In [1]: import numpy as np

In [2]: from numpy import linalg as LA

In [3]: np.set_printoptions(precision=2, suppress=True, linewidth=120, floatmode="fixed")

In [4]: M = 2 * np.eye(10) + np.ones((10, 10))

In [5]: M
Out[5]: 
array([[3.00, 1.00, 1.00, 1.00, 1.00, 1.00, 1.00, 1.00, 1.00, 1.00],
       [1.00, 3.00, 1.00, 1.00, 1.00, 1.00, 1.00, 1.00, 1.00, 1.00],
       [1.00, 1.00, 3.00, 1.00, 1.00, 1.00, 1.00, 1.00, 1.00, 1.00],
       [1.00, 1.00, 1.00, 3.00, 1.00, 1.00, 1.00, 1.00, 1.00, 1.00],
       [1.00, 1.00, 1.00, 1.00, 3.00, 1.00, 1.00, 1.00, 1.00, 1.00],
       [1.00, 1.00, 1.00, 1.00, 1.00, 3.00, 1.00, 1.00, 1.00, 1.00],
       [1.00, 1.00, 1.00, 1.00, 1.00, 1.00, 3.00, 1.00, 1.00, 1.00],
       [1.00, 1.00, 1.00, 1.00, 1.00, 1.00, 1.00, 3.00, 1.00, 1.00],
       [1.00, 1.00, 1.00, 1.00, 1.00, 1.00, 1.00, 1.00, 3.00, 1.00],
       [1.00, 1.00, 1.00, 1.00, 1.00, 1.00, 1.00, 1.00, 1.00, 3.00]])

In [6]: np.allclose(M @ M.T, M.T @ M)
Out[6]: True

In [7]: (M @ M)[0]
Out[7]: array([18.00, 14.00, 14.00, 14.00, 14.00, 14.00, 14.00, 14.00, 14.00, 14.00])

In [8]: M @ np.ones(10)
Out[8]: array([12.00, 12.00, 12.00, 12.00, 12.00, 12.00, 12.00, 12.00, 12.00, 12.00])

In [9]: np.sort(np.abs(np.fft.fft(M[0]))), np.sort(LA.svd(M, compute_uv=False))
Out[9]: 
(array([ 2.00,  2.00,  2.00,  2.00,  2.00,  2.00,  2.00,  2.00,  2.00, 12.00]),
 array([ 2.00,  2.00,  2.00,  2.00,  2.00,  2.00,  2.00,  2.00,  2.00, 12.00]))

In [10]: M @ (-1.0) ** np.arange(10)
Out[10]: array([ 2.00, -2.00,  2.00, -2.00,  2.00, -2.00,  2.00, -2.00,  2.00, -2.00])

In [11]: data = np.load("arr.npy")

In [12]: data
Out[12]: 
array([[0, 1, 1, 0, 0, 0, 0, 0, 0, 0, 0, 0, 0],
       [1, 0, 1, 0, 1, 0, 0, 0, 1, 0, 0, 1, 1],
       [1, 1, 0, 0, 1, 0, 0, 0, 0, 0, 0, 1, 1],
       [0, 0, 0, 0, 0, 1, 1, 1, 0, 1, 0, 0, 0],
       [0, 1, 1, 0, 0, 0, 0, 0, 1, 0, 0, 1, 0],
       [0, 0, 0, 1, 0, 0, 0, 1, 0, 0, 1, 0, 0],
       [0, 0, 0, 1, 0, 0, 0, 1, 0, 1, 1, 0, 0],
       [0, 0, 0, 1, 0, 1, 1, 0, 0, 1, 1, 0, 0],
       [0, 1, 0, 0, 1, 0, 0, 0, 0, 0, 0, 1, 1],
       [0, 0, 0, 1, 0, 0, 1, 1, 0, 0, 1, 0, 0],
       [0, 0, 0, 0, 0, 1, 1, 1, 0, 1, 0, 0, 0],
       [0, 1, 1, 0, 1, 0, 0, 0, 1, 0, 0, 0, 1],
       [0, 1, 1, 0, 0, 0, 0, 0, 1, 0, 0, 1, 0]])

In [13]: # rows 3 and 10 are equal

In [14]: [round(float(LA.det(data[:i, :i])), 2) + 0 for i in range(1, 14)]
Out[14]: [0.0, -1.0, 2.0, 0.0, 0.0, 0.0, 0.0, 0.0, 0.0, 4.0, 0.0, 0.0, 0.0]

In [15]: np.all(LA.eigvalsh(data) > 0)
Out[15]: np.False_

In [16]: [round(float(x), 2) for x in LA.svd(data, compute_uv=False)[:3]]
Out[16]: [4.54, 4.07, 2.18]

In [17]: LA.matrix_rank(data, rtol=0.1)
Out[17]: np.int64(9)

In [18]: X = np.loadtxt("run3.csv", delimiter=",")

In [19]: X
Out[19]: 
array([[ 0.70, -0.23, -0.23, -0.36, -0.03,  0.10, -0.30, -0.23, -0.16,  0.30],
       [-0.23,  0.82, -0.18, -0.28, -0.03,  0.08, -0.23, -0.18, -0.13,  0.23],
       [-0.23, -0.18,  0.82, -0.28, -0.03,  0.08, -0.23, -0.18, -0.13,  0.23],
       [-0.36, -0.28, -0.28,  0.56, -0.04,  0.12, -0.36, -0.28, -0.20,  0.36],
       [-0.03, -0.03, -0.03, -0.04,  1.00,  0.01, -0.03, -0.03, -0.02,  0.03],
       [ 0.10,  0.08,  0.08,  0.12,  0.01,  0.97,  0.10,  0.08,  0.05, -0.10],
       [-0.30, -0.23, -0.23, -0.36, -0.03,  0.10,  0.70, -0.23, -0.16,  0.30],
       [-0.23, -0.18, -0.18, -0.28, -0.03,  0.08, -0.23,  0.82, -0.13,  0.23],
       [-0.16, -0.13, -0.13, -0.20, -0.02,  0.05, -0.16, -0.13,  0.91,  0.16],
       [ 0.30,  0.23,  0.23,  0.36,  0.03, -0.10,  0.30,  0.23,  0.16,  0.70]])

In [20]: # symmetric

In [21]: ev, evecs = LA.eigh(X)

In [22]: x = np.array([2, -3, 3, -2, -2, -3, -5, -1, -3, 4])

In [23]: evecs * np.maximum(ev, 0) @ evecs.T
Out[23]: 
array([[ 0.85, -0.12, -0.12, -0.18, -0.02,  0.05, -0.15, -0.12, -0.08,  0.15],
       [-0.12,  0.91, -0.09, -0.14, -0.01,  0.04, -0.12, -0.09, -0.06,  0.12],
       [-0.12, -0.09,  0.91, -0.14, -0.01,  0.04, -0.12, -0.09, -0.06,  0.12],
       [-0.18, -0.14, -0.14,  0.78, -0.02,  0.06, -0.18, -0.14, -0.10,  0.18],
       [-0.02, -0.01, -0.01, -0.02,  1.00,  0.01, -0.02, -0.01, -0.01,  0.02],
       [ 0.05,  0.04,  0.04,  0.06,  0.01,  0.98,  0.05,  0.04,  0.03, -0.05],
       [-0.15, -0.12, -0.12, -0.18, -0.02,  0.05,  0.85, -0.12, -0.08,  0.15],
       [-0.12, -0.09, -0.09, -0.14, -0.01,  0.04, -0.12,  0.91, -0.06,  0.12],
       [-0.08, -0.06, -0.06, -0.10, -0.01,  0.03, -0.08, -0.06,  0.95,  0.08],
       [ 0.15,  0.12,  0.12,  0.18,  0.02, -0.05,  0.15,  0.12,  0.08,  0.85]])

In [24]: rng = np.random.default_rng(45)

In [25]: lab = rng.permutation(10)

In [26]: lab
Out[26]: array([9, 6, 2, 7, 8, 5, 4, 0, 1, 3])

In [27]: out = X[lab][:, lab]

In [28]: np.sort(np.abs(LA.eigvals(out)))
Out[28]: array([1.00, 1.00, 1.00, 1.00, 1.00, 1.00, 1.00, 1.00, 1.00, 1.00])

In [29]: np.diag(out)
Out[29]: array([0.70, 0.70, 0.82, 0.82, 0.91, 0.97, 1.00, 0.70, 0.82, 0.56])

In [30]: np.allclose(out, X)
Out[30]: False

In [31]: round(np.trace(out), 2)
Out[31]: np.float64(8.0)

In [32]: np.allclose(X, X.T)
Out[32]: True

In [33]: np.sort(np.abs(LA.eigvals(X)))
Out[33]: array([1.00, 1.00, 1.00, 1.00, 1.00, 1.00, 1.00, 1.00, 1.00, 1.00])

In [34]: K = np.array([[-3, -3, 0, 0, 0, 0],
    ...:     [0, -3, 0, 0, 0, 0],
    ...:     [0, -3, 0, 0, 0, 0],
    ...:     [0, 0, -3, -3, 0, 0],
    ...:     [0, 0, 0, -3, 0, 0],
    ...:     [0, 0, 0, -3, 0, 0],
    ...:     [0, 0, 0, 0, -3, -3],
    ...:     [0, 0, 0, 0, 0, -3],
    ...:     [0, 0, 0, 0, 0, -3]])

In [35]: # rows 1 and 2 are equal

In [36]: G = K.T @ K

In [37]: np.trace(G), (K ** 2).sum()
Out[37]: (np.int64(108), np.int64(108))

In [38]: (K @ K.T).shape
Out[38]: (9, 9)

In [39]: np.diag(G)
Out[39]: array([ 9, 27,  9, 27,  9, 27])

In [40]: LA.eigvalsh(G)[::-1]
Out[40]: array([30.73, 30.73, 30.73,  5.27,  5.27,  5.27])
